>>> import numpy as np
>>> import numpy.linalg as la
>>> np.set_printoptions(precision=3, suppress=True, linewidth=120)
>>> A = np.loadtxt("x.csv", delimiter=",")
>>> A
array([[ 0.6  ,  0.5  , -1.1  , -1.1  ,  1.1  , -0.5  , -1.   ,  0.7  ,  1.531,  0.2  ],
       [-0.8  ,  0.9  ,  0.7  ,  0.4  , -1.9  ,  0.2  , -2.   ,  0.5  ,  2.772, -0.2  ],
       [-0.7  , -0.3  , -0.2  ,  0.9  ,  0.5  ,  0.2  ,  0.1  , -1.1  , -0.898,  2.8  ],
       [-0.5  , -2.5  ,  0.9  , -0.3  ,  0.6  , -1.7  ,  2.3  ,  1.1  , -7.461,  0.6  ],
       [-0.2  ,  1.3  , -0.5  , -0.5  ,  1.6  , -1.3  , -0.7  ,  0.1  ,  3.935,  0.9  ],
       [-1.5  , -0.2  , -0.5  , -1.2  ,  1.1  , -1.1  ,  0.8  , -0.1  , -0.49 ,  0.5  ],
       [ 1.4  ,  1.1  , -0.3  , -0.7  , -1.1  , -0.5  , -0.1  , -2.6  ,  3.23 , -0.6  ],
       [ 0.6  , -0.2  ,  1.3  ,  0.   , -0.2  ,  1.   , -1.2  ,  1.6  , -0.588,  0.   ],
       [-1.   , -1.5  ,  0.4  ,  0.1  , -1.9  , -0.7  ,  0.2  ,  0.8  , -4.426,  0.5  ],
       [-0.6  ,  0.5  ,  0.1  , -1.2  ,  0.9  ,  0.1  ,  1.4  , -1.7  ,  1.548, -1.   ],
       [-0.8  , -1.5  , -1.1  , -0.1  , -2.   , -2.4  ,  0.3  ,  0.6  , -4.387, -0.7  ],
       [ 1.3  , -0.5  ,  0.3  ,  0.1  ,  0.7  , -1.1  , -0.1  ,  2.1  , -1.486,  1.4  ],
       [-0.7  , -0.1  ,  0.6  , -1.5  , -0.1  , -0.1  ,  0.   , -0.1  , -0.255, -0.7  ],
       [-1.5  , -0.5  , -0.9  ,  0.   , -0.2  , -1.   ,  0.6  , -0.2  , -1.544, -0.7  ],
       [-1.2  ,  0.6  ,  0.4  ,  1.3  , -1.9  ,  0.8  , -0.1  , -1.1  ,  1.804, -1.   ],
       [ 0.1  , -0.3  , -0.9  ,  0.1  ,  0.5  ,  1.3  ,  0.8  ,  0.1  , -0.859,  0.9  ],
       [ 0.1  , -2.   ,  1.2  , -0.4  , -1.5  ,  0.2  , -0.3  , -1.3  , -6.042, -0.2  ],
       [ 2.5  ,  0.6  ,  0.   , -1.2  , -0.3  ,  0.1  ,  0.6  ,  0.   ,  1.79 ,  0.4  ],
       [ 1.2  ,  1.5  , -2.4  ,  1.6  , -0.4  , -0.8  , -1.2  ,  1.5  ,  4.52 ,  0.4  ],
       [-1.8  ,  0.4  ,  0.5  ,  0.5  , -0.4  ,  0.2  ,  1.   , -0.1  ,  1.212,  0.6  ],
       [-2.1  ,  0.   ,  1.   ,  1.5  ,  0.9  , -0.5  , -0.6  , -0.7  , -0.049, -0.7  ],
       [-1.2  , -1.3  ,  0.6  ,  0.9  ,  2.   ,  0.3  ,  0.7  ,  1.9  , -3.889, -0.2  ],
       [-0.2  , -0.2  ,  1.   ,  1.   ,  0.   , -0.9  ,  2.1  ,  1.1  , -0.696, -1.8  ],
       [ 1.2  ,  0.9  ,  0.5  ,  1.1  ,  0.   , -0.3  , -0.7  , -0.4  ,  2.738, -0.2  ]])
>>> vec = np.array([-3, -3, -5, -4, -1, 0, -9, 5, 9, 1])
>>> rhs = A @ vec
>>> np.round(la.pinv(A) @ A, 3) + 0
array([[1., 0., 0., 0., 0., 0., 0., 0., 0., 0.],
       [0., 1., 0., 0., 0., 0., 0., 0., 0., 0.],
       [0., 0., 1., 0., 0., 0., 0., 0., 0., 0.],
       [0., 0., 0., 1., 0., 0., 0., 0., 0., 0.],
       [0., 0., 0., 0., 1., 0., 0., 0., 0., 0.],
       [0., 0., 0., 0., 0., 1., 0., 0., 0., 0.],
       [0., 0., 0., 0., 0., 0., 1., 0., 0., 0.],
       [0., 0., 0., 0., 0., 0., 0., 1., 0., 0.],
       [0., 0., 0., 0., 0., 0., 0., 0., 1., 0.],
       [0., 0., 0., 0., 0., 0., 0., 0., 0., 1.]])
>>> rng = np.random.default_rng(33876)
>>> rhs = rhs + 0.02 * rng.normal(size=24)
>>> rhs
array([ 31.999,  41.734, -11.786, -76.627,  42.684,  -0.285,  14.261,   6.01 , -30.151,  -4.489, -25.087,  -5.606,
         1.986, -10.318,   7.136,  -9.335, -55.571,   6.893,  57.291,   2.099,  -4.861, -33.117, -29.295,  15.552])
>>> b, *_ = la.lstsq(A, rhs)
>>> np.round(A.T @ (rhs - A @ b), 3) + 0
array([0., 0., 0., 0., 0., 0., 0., 0., 0., 0.])
>>> b
array([-2.995, -3.343, -5.007, -3.997, -0.997,  0.006, -9.004,  4.995,  9.111,  0.997])
>>> round(la.norm(rhs - A @ b), 3)
np.float64(0.074)
